$ python3 -q
>>> import numpy as np
>>> np.set_printoptions(precision=1, suppress=True, linewidth=120, legacy="1.25")
>>> rd = lambda a: np.round(a, 1) + 0
>>> M = np.load("arr.npy")
>>> M
array([[ 80.,  45.,  36., -63.],
       [ 45.,  24.,  20., -35.],
       [ 36.,  20.,  15., -28.],
       [-63., -35., -28.,  48.]])
>>> rng = np.random.default_rng(759)
>>> labels = rng.permutation(4)
>>> labels
array([2, 0, 1, 3])
>>> A2 = M[labels][:, labels]
>>> A2
array([[ 15.,  36.,  20., -28.],
       [ 36.,  80.,  45., -63.],
       [ 20.,  45.,  24., -35.],
       [-28., -63., -35.,  48.]])
>>> np.allclose(A2, M)
False
>>> rd(np.sort(np.abs(np.linalg.eigvals(A2))))
array([  1.,   1.,   1., 170.])
>>> np.trace(A2)
167.0
>>> Q = A2.astype(float).copy()
>>> for j in range(4):
...     Q[:, j] -= Q[:, :j] @ (Q[:, :j].T @ Q[:, j])
...     Q[:, j] /= np.linalg.norm(Q[:, j])
... 
>>> rd(Q.T @ A2)
array([[ 52. , 117. ,  65. , -91. ],
       [  0. ,   2.5,   1.1,  -1.6],
       [  0. ,   0. ,   1.1,  -0.3],
       [  0. ,   0. ,   0. ,   1.2]])
>>> x = np.array([1, 2, -1, -1])
>>> y = M @ x
>>> y
array([ 197.,  108.,   89., -153.])
>>> rd(np.linalg.solve(M, y))
array([ 1.,  2., -1., -1.])
>>> rd(np.linalg.solve(M, M[:, 3]))
array([0., 0., 0., 1.])
>>> X = np.load("a.npy")
>>> rd(X)
array([[-0.4,  0.8, -0.9,  1.4, -0.4,  0.5, -0.1, -0.4],
       [-1. , -1.1, -0.9, -0.6, -0.6,  0.3,  0.3, -0.2],
       [ 0.9, -0.8, -0.1,  0.8, -0.6, -0.6,  1.1,  0.2],
       [ 0.9,  0.1, -1.5, -0.4,  0.6, -0.5, -0.4,  0.1],
       [ 0.9,  0. ,  0.1, -0.5, -0.5,  0.5,  0. , -1.6],
       [-0.3, -0.1,  0.1,  0.2, -0.8, -1.4, -1.1, -0.4],
       [ 0.6,  0.1,  0. , -0.3, -1.2,  0.7, -0.6,  1.1],
       [-0.3,  1.2, -0.2, -0.8, -0.6, -0.6,  1. ,  0.1]])
>>> x = np.array([0, -3, -1, 2, 9, -5, 6, 9])
>>> y = X @ x
>>> b, lr = np.zeros(8), 1 / np.linalg.norm(X, 2) ** 2
>>> for i in range(4):
...     b -= lr * X.T @ (X @ b - y)
...     if i % 1 == 0: print(i, round(np.linalg.norm(X @ b - y), 1))
... 
0 0.0
1 0.0
2 0.0
3 0.0
>>> rd(b)
array([ 0., -3., -1.,  2.,  9., -5.,  6.,  9.])
>>> np.allclose(X, X.T)
False
>>> rd(np.trace(X))
-4.4
>>> rd((X - X.T) / 2)
array([[ 0. ,  0.9, -0.9,  0.3, -0.7,  0.4, -0.4,  0. ],
       [-0.9,  0. , -0.1, -0.3, -0.3,  0.2,  0.1, -0.7],
       [ 0.9,  0.1,  0. ,  1.2, -0.4, -0.4,  0.6,  0.2],
       [-0.3,  0.3, -1.2,  0. ,  0.6, -0.3,  0. ,  0.5],
       [ 0.7,  0.3,  0.4, -0.6,  0. ,  0.7,  0.6, -0.5],
       [-0.4, -0.2,  0.4,  0.3, -0.7,  0. , -0.9,  0.1],
       [ 0.4, -0.1, -0.6,  0. , -0.6,  0.9,  0. ,  0. ],
       [ 0. ,  0.7, -0.2, -0.5,  0.5, -0.1,  0. ,  0. ]])
>>> X.inv()
Traceback (most recent call last):
  File "<python-input-31>", line 1, in <module>
    X.inv()
    ^^^^^
AttributeError: 'numpy.ndarray' object has no attribute 'inv'
>>> np.allclose(X @ X.T, X.T @ X)
True
>>> rd(np.linalg.det(X))
-256.0
>>> rd(np.linalg.matrix_power(X, 2))
array([[-0.7, -0.8, -2.3, -1.6,  1.2, -0.9, -2.1,  0.3],
       [-0.2,  0.8,  2.9, -0.9,  1.2, -0.4, -1.7,  1.4],
       [ 1.4,  2.1, -1.5,  0.9,  0. ,  1.1, -0.5,  2.3],
       [-1.6,  1.9, -0.1, -0.3,  0.7,  2.2, -0.7, -1.9],
       [-0.9, -1.5,  0.2,  3.1,  0.1,  0.5, -1.8,  0.1],
       [-0.4, -0.7, -0.1,  0.5,  3.2,  0.6,  1.9,  0.7],
       [-2.6,  1.6, -0.4,  0.9, -0.4, -2.2,  0.8,  0.7],
       [-1.8, -1.2,  0.1, -1.2, -1.4,  1.9,  0.5,  2. ]])
>>> x = np.array([0, 2, 2, 3, 3, 0, 1, 3])
>>> y = X @ x
>>> rd(y)
array([ 1.5, -7.9,  0.7, -2.1, -7.4, -4. , -1.7, -0.8])
>>> rd(np.linalg.solve(X.T, X[6]))
array([0., 0., 0., 0., 0., 0., 1., 0.])
>>> rd(np.linalg.solve(X, y + X[:, 2]))
array([0., 2., 3., 3., 3., 0., 1., 3.])
>>> rd(np.linalg.solve(X, -2 * y))
array([ 0., -4., -4., -6., -6.,  0., -2., -6.])
>>> rd(np.linalg.solve(X, y))
array([0., 2., 2., 3., 3., 0., 1., 3.])
>>> Q, V = np.linalg.qr(X[:, :4])[0], np.linalg.qr(X[:, 4:])[0]
>>> sv = np.linalg.svd(Q.T @ V, compute_uv=False)
>>> rd(sv)
array([0., 0., 0., 0.])
>>> rd(np.degrees(np.arccos(sv.clip(0, 1))))
array([90., 90., 90., 90.])
>>> (sv > 0.9).sum()
0
>>> K = np.array([[-5, -5, -5, 1, -9],
...     [-5, -5, 5, 9, -5],
...     [5, 9, -7, 3, -1],
...     [9, -1, -7, 0, 3],
...     [-1, 9, -4, 6, 0],
...     [-5, -5, -5, 1, -9],
...     [6, -1, -7, 7, 4],
...     [7, -2, 2, -1, -7],
...     [-7, -4, -2, 4, 2]])
>>> x = np.array([2, 2, 0, 0, 0])
>>> y = K @ x
>>> b, lr = np.zeros(5), 1 / np.linalg.norm(K, 2) ** 2
>>> for i in range(30):
...     b -= lr * K.T @ (K @ b - y)
...     if i % 5 == 0: print(i, round(np.linalg.norm(K @ b - y), 1))
... 
0 13.4
5 3.2
10 0.9
15 0.2
20 0.1
25 0.0
>>> rd(np.linalg.cond(K))
2.2
